$ python -q
>>> import numpy as np
>>> from numpy import linalg as LA
>>> np.set_printoptions(suppress=True, linewidth=160)
>>> data = np.array([[5.0, 7.0, 6.0, 1.0, 4.0],
...     [7.0, 53.0, 42.0, 7.0, 28.0],
...     [6.0, 42.0, 40.0, 6.0, 24.0],
...     [1.0, 7.0, 6.0, 5.0, 4.0],
...     [4.0, 28.0, 24.0, 4.0, 20.0]])
>>> rng = np.random.default_rng(94731)
>>> lab = rng.permutation(5)
>>> print(lab)
[4 1 2 3 0]
>>> B = data[lab][:, lab]
>>> print(np.diag(B))
[20. 53. 40.  5.  5.]
>>> print(np.round(LA.det(B), 1), round(LA.det(data[lab]), 1))
27392.0 -27392.0
>>> print(np.allclose(B, data))
False
>>> print(B)
[[20. 28. 24.  4.  4.]
 [28. 53. 42.  7.  7.]
 [24. 42. 40.  6.  6.]
 [ 4.  7.  6.  5.  1.]
 [ 4.  7.  6.  1.  5.]]
>>> print(np.trace(B))
123.0
>>> A = np.load("out16.npy")
>>> print(A)
[[-1  2 -1 -2]
 [-1  2 -1 -2]
 [ 0  1 -1  2]
 [ 0  1 -1 -2]
 [-2  1  2 -2]
 [ 2 -1  2 -1]
 [ 2 -2  0  2]
 [ 2 -1 -1 -2]
 [ 2  2  0 -1]]
>>> lab = rng.permutation(4)
>>> B = A[:, lab] * rng.choice([-1, 1], 4)
>>> print(B)
[[ 1 -2 -1 -2]
 [ 1 -2 -1 -2]
 [ 0 -1 -1  2]
 [ 0 -1 -1 -2]
 [ 2 -1  2 -2]
 [-2  1  2 -1]
 [-2  2  0  2]
 [-2  1 -1 -2]
 [-2 -2  0 -1]]
>>> Uu, _, Vh = LA.svd(A.T @ B)
>>> print(np.round(LA.lstsq(A, B)[0], 1) + 0)
[[-1.  0.  0.  0.]
 [ 0. -1.  0.  0.]
 [ 0.  0.  1.  0.]
 [ 0.  0.  0.  1.]]
>>> print(lab)
[0 1 2 3]
>>> print(np.round(Uu @ Vh, 1) + 0)
[[-1.  0.  0.  0.]
 [ 0. -1.  0.  0.]
 [ 0.  0.  1.  0.]
 [ 0.  0.  0.  1.]]
>>> print(np.abs(A).max())
2
>>> print(np.diff(A, axis=0))
[[ 0  0  0  0]
 [ 1 -1  0  4]
 [ 0  0  0 -4]
 [-2  0  3  0]
 [ 4 -2  0  1]
 [ 0 -1 -2  3]
 [ 0  1 -1 -4]
 [ 0  3  1  1]]
>>> print(A - A[0])
[[ 0  0  0  0]
 [ 0  0  0  0]
 [ 1 -1  0  4]
 [ 1 -1  0  0]
 [-1 -1  3  0]
 [ 3 -3  3  1]
 [ 3 -4  1  4]
 [ 3 -3  0  0]
 [ 3  0  1  1]]
>>> B = A / LA.norm(A, axis=1)
Traceback (most recent call last):
  File "<python-input-25>", line 1, in <module>
    B = A / LA.norm(A, axis=1)
        ~~^~~~~~~~~~~~~~~~~~~~
ValueError: operands could not be broadcast together with shapes (9,4) (9,) 
>>> B = A / LA.norm(A, axis=1, keepdims=True)
>>> cov = B @ B.T
>>> print(np.argwhere(np.triu(np.abs(cov) > 0.95, 1)))
[[0 1]]
>>> print(cov[0].round(1))
[ 1.   1.  -0.1  0.9  0.5 -0.4 -0.9  0.1  0.4]
>>> proj = A @ LA.solve(A.T @ A, A.T)
>>> print(np.allclose(proj @ proj, proj))
True
>>> print(np.round(np.diag(proj), 1))
[0.3 0.3 0.4 0.2 0.6 0.6 0.3 0.6 0.8]
>>> mat = np.load("data.npy")
>>> print(mat.round(1))
[[-0.7 -0.6  0.3]
 [ 0.3 -0.8 -0.5]
 [ 0.6 -0.3  0.8]]
>>> vec = np.array([-2, -3, 2])
>>> print(np.round(np.sort(np.abs(np.degrees(np.angle(LA.eigvals(mat))))), 1))
[  0.  150.8 150.8]
>>> print(np.round(np.abs(LA.eigvals(mat)), 1))
[1. 1. 1.]
>>> print(round(float(LA.norm(vec)), 1), np.round(LA.norm(mat @ vec), 1))
4.1 4.1
>>> print(round(LA.det(mat), 1))
1.0
>>> print(np.round(LA.norm(mat, axis=0), 1))
[1. 1. 1.]
>>> print(np.round(LA.svd(mat, compute_uv=False), 1))
[1. 1. 1.]
>>> print(np.round(mat @ mat.T, 1) + 0)
[[1. 0. 0.]
 [0. 1. 0.]
 [0. 0. 1.]]
>>> print(np.round(mat.T @ mat, 1) + 0)
[[1. 0. 0.]
 [0. 1. 0.]
 [0. 0. 1.]]
>>> vec = np.array([-2, 1, -2])
>>> print(np.round((mat * vec).sum(axis=1), 1))
[ 0.2 -0.4 -3. ]
>>> print(np.round(mat @ np.ones(3), 1))
[-1.  -1.   1.1]
>>> print(np.round(mat @ vec, 1))
[ 0.2 -0.4 -3. ]
>>> print(np.round(np.einsum("ij,j->i", mat, vec), 1))
[ 0.2 -0.4 -3. ]
>>> print(np.round(mat * vec, 1))
[[ 1.5 -0.6 -0.7]
 [-0.7 -0.8  1.1]
 [-1.1 -0.3 -1.5]]
>>> vec = np.array([0, 1, 3])
>>> a = np.maximum(mat @ vec, 0)
>>> print(np.flatnonzero(a > 1e-9))
[0 2]
>>> print(np.round(np.tanh(mat @ vec), 1))
[ 0.4 -1.   1. ]
>>> print(np.round(np.maximum(mat @ vec, 0) - np.maximum(-mat @ vec, 0), 1))
[ 0.5 -2.4  2. ]
>>> print(np.round(mat.T @ a, 1))
[ 0.8 -0.8  1.7]
>>> print(np.round(mat * (a > 1e-9)[:, None], 1))
[[-0.7 -0.6  0.3]
 [ 0.  -0.  -0. ]
 [ 0.6 -0.3  0.8]]
>>> print(np.round(np.einsum("ij,ji->", mat, mat), 1))
2.0
>>> print(round(np.einsum("ii->", mat), 1))
-0.7
>>> print(np.round(np.kron(np.eye(2, dtype=int), mat), 1))
[[-0.7 -0.6  0.3 -0.  -0.   0. ]
 [ 0.3 -0.8 -0.5  0.  -0.  -0. ]
 [ 0.6 -0.3  0.8  0.  -0.   0. ]
 [-0.  -0.   0.  -0.7 -0.6  0.3]
 [ 0.  -0.  -0.   0.3 -0.8 -0.5]
 [ 0.  -0.   0.   0.6 -0.3  0.8]]
>>> print(np.round(LA.det(mat[::-1]), 1))
-1.0
>>> print(np.round(LA.eigvals(mat), 1))
[ 1. +0.j  -0.9+0.5j -0.9-0.5j]
>>> print(round(LA.eigvals(mat).sum().real, 1))
-0.7
